>>> import numpy as np
>>> from numpy import linalg as LA
>>> np.set_printoptions(precision=4, suppress=True, linewidth=140)
>>> M = np.load("case6.npy")
>>> M
array([[ 0.0293, -0.0087,  0.0263, -0.0475,  0.0061],
       [-0.0046,  0.0015,  0.0276, -0.0124,  0.0074],
       [ 1.1907, -3.5734, -3.9058, -2.375 ,  6.298 ],
       [ 0.3869, -1.1747, -1.2954, -0.8228,  2.074 ],
       [ 0.7565, -2.3811, -2.558 , -1.6016,  4.1941],
       [-0.0022, -0.0169, -0.0313,  0.0207, -0.0169],
       [-0.0205, -0.004 ,  0.0028, -0.0058,  0.008 ],
       [-0.0359,  0.0119, -0.0245,  0.0137, -0.0301],
       [-0.0062, -0.0389,  0.0102, -0.0008, -0.0456],
       [ 1.2168, -3.5974, -3.9167, -2.3969,  6.2869],
       [ 0.7914, -2.4371, -2.6045, -1.6039,  4.2028],
       [ 0.7652, -2.3947, -2.59  , -1.5878,  4.2097],
       [ 1.1753, -3.6433, -3.8879, -2.3906,  6.3329],
       [ 0.0034,  0.0025,  0.0372, -0.0182,  0.0007],
       [ 1.2157, -3.5795, -3.9152, -2.4025,  6.2904],
       [ 0.0128, -0.0184,  0.0056, -0.0143, -0.0001],
       [ 0.7862, -2.4486, -2.5761, -1.6216,  4.1782],
       [ 0.7921, -2.3749, -2.577 , -1.5682,  4.2206],
       [-0.0225, -0.0055,  0.0002,  0.013 ,  0.0052],
       [ 1.2245, -3.5716, -3.9141, -2.424 ,  6.3326],
       [ 0.0087, -0.0104,  0.039 , -0.0284, -0.0107],
       [ 0.4297, -1.1986, -1.2652, -0.8255,  2.1119],
       [ 0.8487, -2.3689, -2.5994, -1.5793,  4.2305],
       [ 1.2024, -3.6082, -3.8934, -2.4219,  6.3388],
       [ 0.4101, -1.1845, -1.3103, -0.8003,  2.1651],
       [ 1.1917, -3.5936, -3.8819, -2.4182,  6.2718],
       [ 1.2013, -3.5687, -3.9052, -2.4217,  6.2999],
       [ 0.3952, -1.2163, -1.3281, -0.799 ,  2.1076],
       [ 0.7924, -2.383 , -2.6217, -1.6396,  4.2225],
       [ 0.4012, -1.212 , -1.2726, -0.7786,  2.0916],
       [ 0.0098,  0.0195, -0.0478,  0.0077,  0.0298],
       [-0.0128,  0.0067,  0.0002, -0.0278,  0.0478],
       [ 0.4046, -1.229 , -1.3033, -0.8261,  2.1079],
       [ 1.205 , -3.6163, -3.889 , -2.3708,  6.2893]])
>>> C = M[[26, 10]].astype(float)
>>> for _ in range(5):
...     lab = LA.norm(M[:, None] - C, axis=-1).argmin(axis=1)
...     C = np.array([M[lab == j].mean(axis=0) for j in range(2)])
... 
>>> print(lab)
[1 1 0 1 0 1 1 1 1 0 0 0 0 1 0 1 0 0 1 0 1 1 0 0 1 0 0 1 0 1 1 1 1 0]
>>> print(np.abs(C[1] - C[0]).argmax())
4
>>> U, sig, VT = LA.svd(M, full_matrices=False)
>>> np.round(U.T @ U, 4) + 0
array([[1., 0., 0., 0., 0.],
       [0., 1., 0., 0., 0.],
       [0., 0., 1., 0., 0.],
       [0., 0., 0., 1., 0.],
       [0., 0., 0., 0., 1.]])
>>> x = np.array([-2, -3, -2, 2, -3])
>>> rhs = M @ x
>>> LA.lstsq(M, rhs)[0]
array([-2., -3., -2.,  2., -3.])
>>> print(np.round(LA.pinv(M) @ M, 4) + 0)
[[1. 0. 0. 0. 0.]
 [0. 1. 0. 0. 0.]
 [0. 0. 1. 0. 0.]
 [0. 0. 0. 1. 0.]
 [0. 0. 0. 0. 1.]]
>>> rng = np.random.default_rng(69)
>>> rhs = rhs + 0.02 * rng.normal(size=34)
>>> rhs
array([-0.1841, -0.0907, -7.4404, -2.5464, -5.0711,  0.2306,  0.0313,  0.1919,  0.2423, -7.4694, -4.8678, -4.9796, -7.4106, -0.113 ,
       -7.5419, -0.0179, -4.83  , -5.0943,  0.1052, -7.7602, -0.0863, -2.729 , -5.2365, -7.6416, -2.745 , -7.4764, -7.6137, -2.3962,
       -5.1531, -2.4718, -0.0534, -0.1917, -2.4821, -7.3814])
>>> c, *_ = LA.lstsq(M, rhs)
>>> [round(float(LA.norm(LA.solve(M.T @ M + lam * np.eye(5), M.T @ rhs))), 2) for lam in (0, 1, 10, 100)]
[5.6, 0.88, 0.86, 0.79]
>>> np.round(M.T @ (rhs - M @ c), 4) + 0
array([0., 0., 0., 0., 0.])
>>> round(float(LA.norm(rhs - M @ c)), 4)
0.0913
>>> data = np.load("out19.npy")
>>> data
array([[1, 0, 0, 0, 0, 0, 0, 0, 0],
       [0, 1, 0, 0, 0, 0, 0, 0, 0],
       [0, 0, 3, 0, 0, 0, 0, 0, 0],
       [0, 0, 0, 3, 0, 0, 0, 0, 0],
       [0, 0, 0, 0, 2, 0, 0, 0, 0],
       [0, 0, 0, 0, 0, 3, 0, 0, 0],
       [0, 0, 0, 0, 0, 0, 3, 0, 0],
       [0, 0, 0, 0, 0, 0, 0, 2, 0],
       [0, 0, 0, 0, 0, 0, 0, 0, 3]])
>>> out = LA.inv(data)
>>> LA.det(data) * out
array([[972.,   0.,   0.,   0.,   0.,   0.,   0.,   0.,   0.],
       [  0., 972.,   0.,   0.,   0.,   0.,   0.,   0.,   0.],
       [  0.,   0., 324.,   0.,   0.,   0.,   0.,   0.,   0.],
       [  0.,   0.,   0., 324.,   0.,   0.,   0.,   0.,   0.],
       [  0.,   0.,   0.,   0., 486.,   0.,   0.,   0.,   0.],
       [  0.,   0.,   0.,   0.,   0., 324.,   0.,   0.,   0.],
       [  0.,   0.,   0.,   0.,   0.,   0., 324.,   0.,   0.],
       [  0.,   0.,   0.,   0.,   0.,   0.,   0., 486.,   0.],
       [  0.,   0.,   0.,   0.,   0.,   0.,   0.,   0., 324.]])
>>> np.round(LA.slogdet(data)[0], 4)
np.float64(1.0)
>>> (np.abs(out) > 1e-9).astype(int)
array([[1, 0, 0, 0, 0, 0, 0, 0, 0],
       [0, 1, 0, 0, 0, 0, 0, 0, 0],
       [0, 0, 1, 0, 0, 0, 0, 0, 0],
       [0, 0, 0, 1, 0, 0, 0, 0, 0],
       [0, 0, 0, 0, 1, 0, 0, 0, 0],
       [0, 0, 0, 0, 0, 1, 0, 0, 0],
       [0, 0, 0, 0, 0, 0, 1, 0, 0],
       [0, 0, 0, 0, 0, 0, 0, 1, 0],
       [0, 0, 0, 0, 0, 0, 0, 0, 1]])
>>> print(round(float(LA.det(data) * LA.det(out)), 4))
1.0
>>> print(round(float(LA.cond(data)), 4))
3.0
>>> r0 = np.array([0, 3, 2, 1, 3, 0, 1, 2, 2])
>>> out = data + np.outer(r0, np.eye(9)[3])
>>> out
array([[1., 0., 0., 0., 0., 0., 0., 0., 0.],
       [0., 1., 0., 3., 0., 0., 0., 0., 0.],
       [0., 0., 3., 2., 0., 0., 0., 0., 0.],
       [0., 0., 0., 4., 0., 0., 0., 0., 0.],
       [0., 0., 0., 3., 2., 0., 0., 0., 0.],
       [0., 0., 0., 0., 0., 3., 0., 0., 0.],
       [0., 0., 0., 1., 0., 0., 3., 0., 0.],
       [0., 0., 0., 2., 0., 0., 0., 2., 0.],
       [0., 0., 0., 2., 0., 0., 0., 0., 3.]])
>>> LA.matrix_rank(LA.inv(out) - LA.inv(data), tol=1e-8)
np.int64(1)
>>> LA.matrix_rank(out - data)
np.int64(1)
>>> round(float(LA.det(out) / LA.det(data)), 4), round(1 + LA.solve(data, r0)[3], 4)
(1.3333, np.float64(1.3333))
>>> lab = rng.permutation(9)
>>> lab
array([8, 6, 5, 0, 7, 3, 1, 2, 4])
>>> out = data[lab][:, lab]
>>> out
array([[3, 0, 0, 0, 0, 0, 0, 0, 0],
       [0, 3, 0, 0, 0, 0, 0, 0, 0],
       [0, 0, 3, 0, 0, 0, 0, 0, 0],
       [0, 0, 0, 1, 0, 0, 0, 0, 0],
       [0, 0, 0, 0, 2, 0, 0, 0, 0],
       [0, 0, 0, 0, 0, 3, 0, 0, 0],
       [0, 0, 0, 0, 0, 0, 1, 0, 0],
       [0, 0, 0, 0, 0, 0, 0, 3, 0],
       [0, 0, 0, 0, 0, 0, 0, 0, 2]])
>>> print(np.diag(out))
[3 3 3 1 2 3 1 3 2]
>>> w1 = np.array([[-2, 1, -2],
...     [-2, 0, 0],
...     [2, 1, -2],
...     [-2, 1, 0],
...     [1, 2, 2],
...     [1, 0, 1],
...     [-1, -2, -2],
...     [2, 2, -2],
...     [0, 1, 0]])
>>> c = np.array([1, 2, 2])
>>> act = np.maximum(data @ w1 + c, 0)
>>> act
array([[0, 3, 0],
       [0, 2, 2],
       [7, 5, 0],
       [0, 5, 2],
       [3, 6, 6],
       [4, 2, 5],
       [0, 0, 0],
       [5, 6, 0],
       [1, 5, 2]])
>>> (act > 0).mean(axis=0)
array([0.5556, 0.8889, 0.5556])
>>> C = np.array([[8, 7], [0, 5], [9, 7]])
>>> act @ C
array([[ 0, 15],
       [18, 24],
       [56, 74],
       [18, 39],
       [78, 93],
       [77, 73],
       [ 0,  0],
       [40, 65],
       [26, 46]])
>>> X = np.load("mat.npy")
>>> print(X)
[[  0.2   0.2   0.1 -16.   -0.3]
 [ -0.6   0.2   0.5   5.   -0.2]
 [  1.4  -0.6   1.2   1.   -0.5]
 [ -1.8  -0.2   0.1  -8.   -0.7]
 [ -1.5  -1.7  -0.5 -13.    0.5]
 [  0.7   0.4  -0.2   3.    2.2]]
>>> t3 = np.stack([X, -2 * X, X[::-1]])
>>> print(LA.norm(t3, axis=(1, 2)))
[23.3202 46.6403 23.3202]
>>> t3.shape
(3, 6, 5)
>>> np.einsum("bij,cij->bc", t3, t3)
array([[  543.83, -1087.66,  -246.36],
       [-1087.66,  2175.32,   492.72],
       [ -246.36,   492.72,   543.83]])
>>> F = np.loadtxt("dump.csv", delimiter=",")
>>> F
array([[ 0.,  0.,  0.],
       [58., 49., 66.],
       [ 0.,  0.,  0.],
       [ 0.,  0.,  0.],
       [50., 42., 57.],
       [ 0.,  0.,  0.],
       [ 0.,  0.,  0.],
       [ 0.,  0.,  0.],
       [ 0.,  0.,  0.],
       [ 0.,  0.,  0.],
       [66., 56., 75.],
       [ 0.,  0.,  0.],
       [ 0.,  0.,  0.],
       [ 2.,  0.,  3.],
       [10.,  7., 12.],
       [58., 49., 66.],
       [ 0.,  0.,  0.],
       [ 0.,  0.,  0.],
       [ 0.,  0.,  0.],
       [58., 49., 66.],
       [ 2.,  0.,  3.],
       [ 2.,  0.,  3.]])
>>> C = F[[12, 14]].astype(float)
>>> for _ in range(5):
...     lab = LA.norm(F[:, None] - C, axis=-1).argmin(axis=1)
...     C = np.array([F[lab == j].mean(axis=0) for j in range(2)])
... 
>>> lab
array([0, 1, 0, 0, 1, 0, 0, 0, 0, 0, 1, 0, 0, 0, 0, 1, 0, 0, 0, 1, 0, 0])
>>> C
array([[ 0.9412,  0.4118,  1.2353],
       [58.    , 49.    , 66.    ]])
>>> np.abs(C[1] - C[0]).argmax()
np.int64(2)
>>> t = np.radians(180)
>>> r_ = np.eye(3)
>>> r_[2, 2] = r_[0, 0] = np.cos(t)
>>> r_[2, 0], r_[0, 2] = -np.sin(t), np.sin(t)
>>> r_.round(4) + 0
array([[-1.,  0.,  0.],
       [ 0.,  1.,  0.],
       [ 0.,  0., -1.]])
>>> out = F @ r_.T
>>> np.abs(out - F).max(axis=0)
array([132.,   0., 150.])
>>> print(np.allclose(F @ F.T, out @ out.T))
True
>>> print(out)
[[  0.   0.   0.]
 [-58.  49. -66.]
 [  0.   0.   0.]
 [  0.   0.   0.]
 [-50.  42. -57.]
 [  0.   0.   0.]
 [  0.   0.   0.]
 [  0.   0.   0.]
 [  0.   0.   0.]
 [  0.   0.   0.]
 [-66.  56. -75.]
 [  0.   0.   0.]
 [  0.   0.   0.]
 [ -2.   0.  -3.]
 [-10.   7. -12.]
 [-58.  49. -66.]
 [  0.   0.   0.]
 [  0.   0.   0.]
 [  0.   0.   0.]
 [-58.  49. -66.]
 [ -2.   0.  -3.]
 [ -2.   0.  -3.]]
>>> np.allclose(LA.norm(F, axis=1), LA.norm(out, axis=1))
True
>>> np.argsort(-LA.norm(F, axis=0).round(6), kind="stable")[:3]
array([2, 0, 1])
>>> [round(float(x), 4) for x in LA.svd(F, compute_uv=False)[:3]]
[226.5231, 3.5037, 0.0]
>>> LA.matrix_rank(F, rtol=0.1)
np.int64(1)
>>> lab = F[:, 0] > np.median(F[:, 0])
>>> r0 = F[lab].mean(axis=0) - F[~lab].mean(axis=0)
>>> r0
array([34., 28., 39.])
>>> print(np.round((((F - F.mean(axis=0)) @ r0 > 0) == lab).mean(), 4))
0.8182
>>> Q, _ = LA.qr(np.array([[-1.4, -1.3, 1.0], [-0.5, -1.3, -0.3], [-0.8, -0.6, 1.0]]))
>>> J = Q[:, :3]
>>> print(J)
[[-0.8293  0.18   -0.529 ]
 [-0.2962 -0.9444  0.143 ]
 [-0.4739  0.2753  0.8365]]
>>> def softmax(z):
...     e = np.exp(z - z.max(axis=-1, keepdims=True))
...     return e / e.sum(axis=-1, keepdims=True)
... 
>>> print(softmax(J).sum(axis=1))
[1. 1. 1.]
>>> print(softmax(J[1] + 3))
[0.3253 0.1701 0.5046]
>>> att = J @ J.T / np.sqrt(3)
>>> softmax(att).round(6).argmax(axis=1)
array([0, 1, 2])
